$ python -q
>>> import numpy as np
>>> import numpy.linalg as la
>>> np.set_printoptions(precision=1, suppress=True, linewidth=160)
>>> X = np.load("block4.npy")
>>> X
array([[ -4.6,   0.6,  -7.4],
       [  2.2,   3.4,   4.6],
       [ -1.6,   1. ,  -2.2],
       [ -2.4,  -0.7,  -4. ],
       [  1.8,   0.3,   1.4],
       [ -5.6,  -1.7,   2.6],
       [ -2.3,  -0.6,  -1.7],
       [ -3.5,  -3.2,   4.5],
       [  7.1,  -1.3,   4.4],
       [ -2.6,   0.1,  -3.3],
       [ 10.1,  -1.8,  -5.3],
       [  1.8,  -2.7,   2.8],
       [  3. ,   0.9,  -4.5],
       [  0.9,  -2.2,   7.4],
       [ -1.5,  -1.7,   4.5],
       [  2.1,   3.2,  -2.7],
       [  2.8,   2.1, -11.6],
       [  3.1,   0. , -11.3],
       [  0.1,  -1.7,  -1.2],
       [ -0.8,   3.3, -10.8],
       [  0.9,  -0.5,  -7.7],
       [  3.3,  -1.5,  -2.7],
       [ -2. ,   3.3,   0.4],
       [ -0.6,  -0.3,   2.3],
       [  5.8,   0. ,   1.5],
       [  0.2,   0. ,  -6.7],
       [  3. ,  -7.8,  -0.2]])
>>> la.rank(X)
Traceback (most recent call last):
  File "<python-input-5>", line 1, in <module>
    la.rank(X)
    ^^^^^^^
AttributeError: module 'numpy.linalg' has no attribute 'rank'
>>> X.shape
(27, 3)
>>> X.sum(axis=1)
array([-11.4,  10.2,  -2.8,  -7.1,   3.5,  -4.7,  -4.6,  -2.2,  10.2,  -5.8,   3. ,   1.9,  -0.6,   6.1,   1.3,   2.6,  -6.7,  -8.2,  -2.8,  -8.3,  -7.3,
        -0.9,   1.7,   1.4,   7.3,  -6.5,  -5. ])
>>> np.unravel_index(np.abs(X).argmax(), X.shape)
(np.int64(16), np.int64(2))
>>> np.abs(X).max()
np.float64(11.6)
>>> X[:, 3]
Traceback (most recent call last):
  File "<python-input-10>", line 1, in <module>
    X[:, 3]
    ~^^^^^^
IndexError: index 3 is out of bounds for axis 1 with size 3
>>> q, r_ = la.qr(X)
>>> np.round(q.T @ q, 1) + 0
array([[1., 0., 0.],
       [0., 1., 0.],
       [0., 0., 1.]])
>>> np.round(q @ r_, 1) + 0
array([[ -4.6,   0.6,  -7.4],
       [  2.2,   3.4,   4.6],
       [ -1.6,   1. ,  -2.2],
       [ -2.4,  -0.7,  -4. ],
       [  1.8,   0.3,   1.4],
       [ -5.6,  -1.7,   2.6],
       [ -2.3,  -0.6,  -1.7],
       [ -3.5,  -3.2,   4.5],
       [  7.1,  -1.3,   4.4],
       [ -2.6,   0.1,  -3.3],
       [ 10.1,  -1.8,  -5.3],
       [  1.8,  -2.7,   2.8],
       [  3. ,   0.9,  -4.5],
       [  0.9,  -2.2,   7.4],
       [ -1.5,  -1.7,   4.5],
       [  2.1,   3.2,  -2.7],
       [  2.8,   2.1, -11.6],
       [  3.1,   0. , -11.3],
       [  0.1,  -1.7,  -1.2],
       [ -0.8,   3.3, -10.8],
       [  0.9,  -0.5,  -7.7],
       [  3.3,  -1.5,  -2.7],
       [ -2. ,   3.3,   0.4],
       [ -0.6,  -0.3,   2.3],
       [  5.8,   0. ,   1.5],
       [  0.2,   0. ,  -6.7],
       [  3. ,  -7.8,  -0.2]])
>>> round(np.trace(q @ q.T), 1)
np.float64(3.0)
>>> q.round(1) + 0
array([[-0.2,  0. , -0.3],
       [ 0.1, -0.3,  0.3],
       [-0.1, -0.1, -0.1],
       [-0.1,  0.1, -0.2],
       [ 0.1,  0. ,  0.1],
       [-0.3,  0.2,  0. ],
       [-0.1,  0.1, -0.1],
       [-0.2,  0.3,  0.1],
       [ 0.4,  0.1,  0.2],
       [-0.1,  0. , -0.1],
       [ 0.5,  0.1, -0.2],
       [ 0.1,  0.2,  0.1],
       [ 0.2, -0.1, -0.1],
       [ 0. ,  0.2,  0.2],
       [-0.1,  0.1,  0.1],
       [ 0.1, -0.3,  0. ],
       [ 0.2, -0.2, -0.4],
       [ 0.2,  0. , -0.4],
       [ 0. ,  0.1, -0.1],
       [ 0. , -0.3, -0.3],
       [ 0. ,  0. , -0.3],
       [ 0.2,  0.1, -0.1],
       [-0.1, -0.3,  0.1],
       [ 0. ,  0. ,  0.1],
       [ 0.3,  0. ,  0.1],
       [ 0. ,  0. , -0.2],
       [ 0.2,  0.6, -0.2]])
>>> mat = np.load("layer18.npy")
>>> mat
array([[ -2.4,  -0.5,  -7.1],
       [  0.8,  -3. ,   5.7],
       [ -5.6,   3.3,  -7.7],
       [ -2.2,  -3.8,  -1.9],
       [ -0.9,   0. ,  -1.2],
       [ -1.4,  -4.4,  -4.8],
       [ -4.1,  -1.5,   2.2],
       [  6. ,  -4.8,  -6.1],
       [  1.9,  -2.2,   0.8],
       [  1.9,   1.1,  -1.7],
       [ -3.2,  -3.7,  -3.2],
       [ -0.6,  -2.5,   4.2],
       [  0.3,  -2.5,   0.9],
       [ -4.1,  -1.2,   3.4],
       [ -2.8,  -4.8,  -6.1],
       [-11.2,   6.5,  -3.5],
       [  5.9,   2.9,   4.5],
       [ -1.7,   9.3,  -4.6],
       [  7.1,   0.5,   2.6],
       [  9.3,  10.6,   3.3],
       [ -6.8,   6. ,  -5.3],
       [  6.2,   1.2,   5. ],
       [  2.7,  -2.2,   1. ]])
>>> x = np.array([-1, 1, -2])
>>> y = mat @ x
>>> np.round(la.pinv(mat) @ mat, 1) + 0
array([[1., 0., 0.],
       [0., 1., 0.],
       [0., 0., 1.]])
>>> rng = np.random.default_rng(52524)
>>> y = y + 0.1 * rng.normal(size=23)
>>> y
array([ 16.1, -15.3,  24.4,   2.3,   3.4,   6.5,  -1.9,   1.4,  -5.7,   2.7,   6.1, -10.3,  -4.5,  -4.1,  10.3,  24.7, -12. ,  20.2, -11.8,  -5.4,  23.4,
       -15.2,  -7.1])
>>> beta, *_ = la.lstsq(mat, y)
>>> beta
array([-1.,  1., -2.])
>>> np.round(la.norm(y - mat @ beta), 1)
np.float64(0.4)
>>> P = mat @ la.solve(mat.T @ mat, mat.T)
>>> round(np.trace(P), 1)
np.float64(3.0)
>>> np.allclose(P @ P, P)
True
